In [1]: import numpy as np

In [2]: np.set_printoptions(precision=2, suppress=True, linewidth=160)

In [3]: E = np.load("test12.npy")

In [4]: E
Out[4]: 
array([[4, 7, 6],
       [5, 8, 7],
       [6, 9, 8]])

In [5]: rank = np.linalg.matrix_rank(E)

In [6]: rank
Out[6]: np.int64(2)

In [7]: N = np.linalg.svd(E)[2][rank:].T

In [8]: N.shape
Out[8]: (3, 1)

In [9]: np.round(E @ N, 2) + 0
Out[9]: 
array([[0.],
       [0.],
       [0.]])

In [10]: def softmax(z):
    ...:     e = np.exp(z - z.max(axis=-1, keepdims=True))
    ...:     return e / e.sum(axis=-1, keepdims=True)
    ...: 

In [11]: np.round(softmax(10 * E[2]), 2) + 0
Out[11]: array([0., 1., 0.])

In [12]: att = E @ E.T / np.sqrt(3)

In [13]: print(softmax(att).round(6).argmax(axis=1))
[2 2 2]

In [14]: np.round(softmax(att + np.triu(np.full(att.shape, -np.inf), 1)), 2) + 0
Out[14]: 
array([[1., 0., 0.],
       [0., 1., 0.],
       [0., 0., 1.]])

In [15]: print(softmax(att)[2] @ E)
[6. 9. 8.]

In [16]: f = np.array([-2, -1, -3])

In [17]: J = 4 * np.eye(3) + np.outer(f, f)

In [18]: J
Out[18]: 
array([[ 8.,  2.,  6.],
       [ 2.,  5.,  3.],
       [ 6.,  3., 13.]])

In [19]: w, evecs = np.linalg.eig(J)

In [20]: np.round(J @ evecs[:, 0] - w[0] * evecs[:, 0], 2) + 0
Out[20]: array([0., 0., 0.])

In [21]: np.sort(np.linalg.eigvals(np.linalg.inv(J)))
Out[21]: array([0.06, 0.25, 0.25])

In [22]: vec = np.ones(3)

In [23]: for _ in range(4):
    ...:     vec = J @ vec
    ...:     vec /= np.linalg.norm(vec)
    ...:     print(round(vec @ J @ vec, 2))
    ...: 
17.89
17.99
18.0
18.0

In [24]: round(np.linalg.eigvalsh(J)[-1], 2)
Out[24]: np.float64(18.0)

In [25]: low = np.linalg.cholesky(J)

In [26]: low
Out[26]: 
array([[2.83, 0.  , 0.  ],
       [0.71, 2.12, 0.  ],
       [2.12, 0.71, 2.83]])

In [27]: print(low @ low.T)
[[ 8.  2.  6.]
 [ 2.  5.  3.]
 [ 6.  3. 13.]]

In [28]: np.diag(low) ** 2
Out[28]: array([8. , 4.5, 8. ])

In [29]: round(np.prod(np.diag(low)) ** 2, 2), round(float(np.linalg.det(J)), 2)
Out[29]: (np.float64(288.0), 288.0)

In [30]: arr = np.loadtxt("mat.csv", delimiter=",")

In [31]: arr
Out[31]: 
array([[ 0.4 , -1.13,  0.9 ],
       [-0.1 ,  0.41, -0.9 ],
       [ 2.3 , -6.86, -0.8 ],
       [ 0.7 , -2.09,  0.4 ],
       [-0.2 ,  0.59,  0.5 ],
       [-2.  ,  6.06,  0.9 ],
       [-0.9 ,  2.69, -0.4 ],
       [ 1.9 , -5.6 , -0.4 ],
       [ 0.4 , -1.21,  1.4 ],
       [-1.1 ,  3.32, -0.7 ],
       [ 0.2 , -0.51,  0.4 ],
       [-0.9 ,  2.71,  1.2 ],
       [ 0.2 , -0.66,  0.1 ],
       [-1.3 ,  3.78, -1.5 ],
       [-0.3 ,  0.96,  0.7 ],
       [ 1.6 , -4.82,  2.8 ],
       [ 0.5 , -1.54,  0.  ],
       [-0.9 ,  2.73, -0.7 ],
       [-0.6 ,  1.73,  0.7 ],
       [ 1.1 , -3.24,  0.7 ],
       [-0.2 ,  0.61, -1.  ]])

In [32]: G = J.T @ J

In [33]: np.diag(G)
Out[33]: array([104.,  38., 214.])

In [34]: print(np.linalg.matrix_rank(G))
3

In [35]: G
Out[35]: 
array([[104.,  44., 132.],
       [ 44.,  38.,  66.],
       [132.,  66., 214.]])

In [36]: np.trace(G), (J ** 2).sum()
Out[36]: (np.float64(356.0), np.float64(356.0))

In [37]: np.linalg.svd(J, compute_uv=False) ** 2
Out[37]: array([324.,  16.,  16.])

In [38]: vec = np.array([-3, 3, 2])

In [39]: y = arr @ vec

In [40]: np.linalg.solve(arr.T @ arr, arr.T @ y)
Out[40]: array([-3.,  3.,  2.])

In [41]: print(np.linalg.lstsq(arr, y)[0])
[-3.  3.  2.]

In [42]: rng = np.random.default_rng(7892)

In [43]: y = y + 0.02 * rng.normal(size=21)

In [44]: y
Out[44]: 
array([ -2.79,  -0.25, -29.09,  -7.58,   3.41,  25.99,   9.97, -23.31,  -2.03,  11.87,  -1.38,  13.2 ,  -2.35,  12.26,   5.18, -13.65,  -6.08,   9.5 ,   8.37,
       -11.61,   0.44])

In [45]: c, *_ = np.linalg.lstsq(arr, y)

In [46]: c.round()
Out[46]: array([-3.,  3.,  2.])

In [47]: c
Out[47]: array([-3.3,  2.9,  2. ])
